$ ipython --no-banner

In [1]: import numpy as np

In [2]: from numpy import linalg as LA

In [3]: np.set_printoptions(precision=3, suppress=True, linewidth=160)

In [4]: def tidy(a):
   ...:     return np.round(a, 3) + 0
   ...: 

In [5]: data = np.loadtxt("sample15.csv", delimiter=",")

In [6]: print(data)
[[ 0.831 -0.885  0.821  0.919  0.327  0.04   0.97   0.797 -0.876  0.993  0.454 -0.851 -0.226  0.963]
 [ 0.999  0.282  0.501 -0.811 -0.808  0.973  0.119 -0.08   0.06  -0.565  0.291 -0.478  0.478 -0.653]
 [-1.    -0.422 -0.578  0.731  0.797 -0.917  0.478  0.226  0.38   0.907  0.47  -0.641  0.786  0.119]
 [-0.11   0.972 -0.927 -0.892 -0.38   0.869 -0.09  -0.664  0.77  -0.974  0.371  0.08   0.876 -0.967]
 [ 0.973  0.952 -0.675 -0.978 -0.818  0.919 -0.947 -0.814  0.8   -0.998 -0.405  0.827  0.149 -0.978]
 [ 0.336 -0.67   0.454  0.941  0.551  0.02   0.991  0.782 -0.872  0.993  0.611 -0.881  0.129  0.955]
 [-1.    -0.996  0.207  0.03   0.885 -0.999 -0.994 -0.04   0.995  0.993  0.686 -0.954  0.998 -0.96 ]
 [ 0.523  0.947 -0.917  0.966  0.774  0.653  1.     0.647 -0.954  0.905  0.726 -0.706  0.1    0.956]
 [ 0.957  0.327 -0.217  0.879  0.273  0.966  1.     0.821 -0.881  0.995  0.944 -0.991  0.943  0.834]
 [-0.989 -0.95   0.744  0.701  0.558 -0.98  -0.887  0.235  0.     0.804 -0.578  0.493 -0.782  0.757]
 [-0.999 -0.956  0.635 -0.804 -0.207 -0.363 -0.94  -0.06   0.969  0.885  0.74  -0.96   0.994 -0.97 ]
 [-1.    -0.99   0.818 -0.226  0.38  -0.989 -0.996 -0.09   0.925  0.827 -0.245 -0.254  0.623 -0.658]
 [-1.    -0.914 -0.485 -0.946  0.604 -1.    -1.    -0.907  0.999 -0.953 -0.749  0.89   0.848 -0.998]
 [-1.     0.887 -0.977 -0.273  0.664 -0.129  0.762 -0.336  0.885  0.129  0.856 -0.872  0.995 -0.952]
 [ 0.753  0.951 -0.84  -0.964 -0.716  0.98  -0.04  -0.629  0.867 -0.956  0.675 -0.617  0.978 -0.99 ]
 [-1.    -0.696 -0.327  0.363  0.716 -0.975 -0.824 -0.11   0.744  0.617 -0.01  -0.06   0.572 -0.354]
 [ 0.998  0.701  0.178 -0.969 -0.887  0.959 -0.914 -0.629  0.641 -0.986 -0.273  0.523  0.129 -0.941]
 [-0.996 -0.992  0.894  0.804  0.578 -0.948 -0.336  0.641  0.139  0.996  0.3   -0.845  0.493  0.716]
 [-0.978 -0.804  0.611 -0.945 -0.493 -0.917 -1.    -0.766  0.961 -0.971 -0.821  0.912 -0.388 -0.955]
 [-0.197 -0.611  0.53   0.611  0.31  -0.89  -0.706  0.08  -0.523 -0.04  -0.735  0.845 -0.954  0.84 ]
 [ 0.984  0.762 -0.291 -0.03  -0.273  0.766  0.706 -0.03  -0.578 -0.635 -0.1    0.363 -0.544  0.319]
 [ 0.872  0.454 -0.129  0.572  0.159  0.04   0.696  0.159 -0.735 -0.139 -0.31   0.537 -0.821  0.786]
 [ 0.995  0.999 -0.987 -0.05  -0.1    0.995  0.999 -0.119 -0.735 -0.862  0.786 -0.508  0.77  -0.31 ]
 [ 0.982  0.944 -0.675 -0.993 -0.91   0.995 -0.711 -0.749  0.935 -0.989  0.617 -0.565  0.982 -0.997]
 [-0.997 -0.954  0.641 -0.254  0.139 -0.617 -0.711  0.226  0.856  0.956  0.658 -0.935  0.971 -0.757]
 [ 0.827 -0.996  0.992  0.989  0.611 -0.995 -0.647  0.786 -0.98   0.976 -0.947  0.94  -1.     1.   ]
 [ 0.997  0.998 -0.965 -0.973 -0.821  0.999  0.896 -0.67   0.641 -0.991  0.789 -0.604  0.978 -0.99 ]
 [-1.     0.282 -0.804 -0.933 -0.04  -0.129 -0.93  -0.647  0.987 -0.611  0.696 -0.786  0.996 -0.996]
 [-0.623  1.    -0.999  0.782  0.827  0.735  1.    -0.336 -0.814 -0.949  0.501  0.604  0.09   0.354]
 [-0.951 -0.933  0.711  0.927  0.701 -0.962  0.168  0.578 -0.653  0.966 -0.327  0.06  -0.804  0.954]
 [-0.551  0.664 -0.578 -0.94  -0.551  0.686 -0.885 -0.641  0.909 -0.933  0.254 -0.119  0.905 -0.98 ]
 [ 1.     0.354  0.892  0.647 -0.778  0.992  0.992  0.686 -0.992  0.327 -0.273  0.197 -0.984  0.988]
 [ 1.     0.95  -0.291  0.988  0.245  0.983  1.     0.859 -0.999  0.896  0.336 -0.235 -0.976  0.999]
 [ 0.997 -0.1    0.592 -0.973 -0.925  0.998  0.327 -0.04   0.834  0.217  0.909 -0.987  0.997 -0.986]
 [-0.757 -0.831  0.701 -0.851 -0.508 -0.405 -0.99  -0.397  0.876 -0.501 -0.264  0.08   0.493 -0.885]
 [ 1.    -0.508  0.905 -0.264 -0.753  0.843 -0.207  0.217 -0.735 -0.3   -0.501  0.446 -0.909  0.686]
 [ 0.862 -0.808  0.876  0.217 -0.159 -0.935 -0.989 -0.197 -0.537 -0.827 -0.953  0.986 -0.997  0.867]
 [-1.     0.975 -0.99  -0.831  0.354  0.558  0.478 -0.647  0.958 -0.797  0.864 -0.821  0.998 -0.994]
 [-0.972 -0.967  0.881 -0.77  -0.327 -0.938 -0.999 -0.43   0.894 -0.478 -0.706  0.664 -0.345 -0.762]
 [ 0.617  0.478 -0.336 -0.831 -0.585  0.97   0.691 -0.07   0.726  0.217  0.862 -0.954  0.991 -0.947]
 [-0.38  -0.894  0.67   0.598  0.129  0.675  0.972  0.749 -0.119  0.997  0.912 -0.993  0.979  0.273]
 [-0.954  0.641 -0.74  -0.766 -0.09   0.291 -0.537 -0.478  0.845 -0.706  0.422 -0.363  0.92  -0.941]
 [-0.997 -0.967  0.797  0.501  0.537 -0.996 -0.993 -0.08   0.363  0.291 -0.845  0.885 -0.933  0.629]
 [-0.647 -0.872  0.778 -0.1   -0.04  -0.909 -0.981 -0.168  0.273 -0.327 -0.757  0.814 -0.874  0.264]
 [ 0.983  0.97  -0.843 -0.493 -0.388  0.973  0.951 -0.188 -0.254 -0.789  0.558 -0.38   0.675 -0.578]
 [-0.43   0.965 -0.951  0.551  0.515  0.753  0.994  0.129 -0.462  0.197  0.735 -0.664  0.808  0.06 ]
 [ 0.675 -0.691  0.664  0.932  0.515 -0.831  0.623  0.551 -0.915  0.818 -0.604  0.653 -0.976  0.985]
 [-0.995 -0.867  0.31   0.848  0.716 -0.917  0.446  0.501 -0.139  0.973  0.273 -0.629  0.3    0.731]
 [ 0.998  0.993 -0.876 -0.862 -0.664  0.949 -0.06  -0.706 -0.119 -0.998 -0.493  0.922 -0.706 -0.744]]

In [7]: np.abs(data).max()
Out[7]: np.float64(1.0)

In [8]: data.shape
Out[8]: (49, 14)

In [9]: tidy(LA.svd(data, compute_uv=False))
Out[9]: array([12.215, 10.492,  8.649,  5.404,  2.651,  2.381,  2.095,  1.565,  1.173,  1.047,  0.955,  0.744,  0.468,  0.407])

In [10]: LA.matrix_rank(data)
Out[10]: np.int64(14)
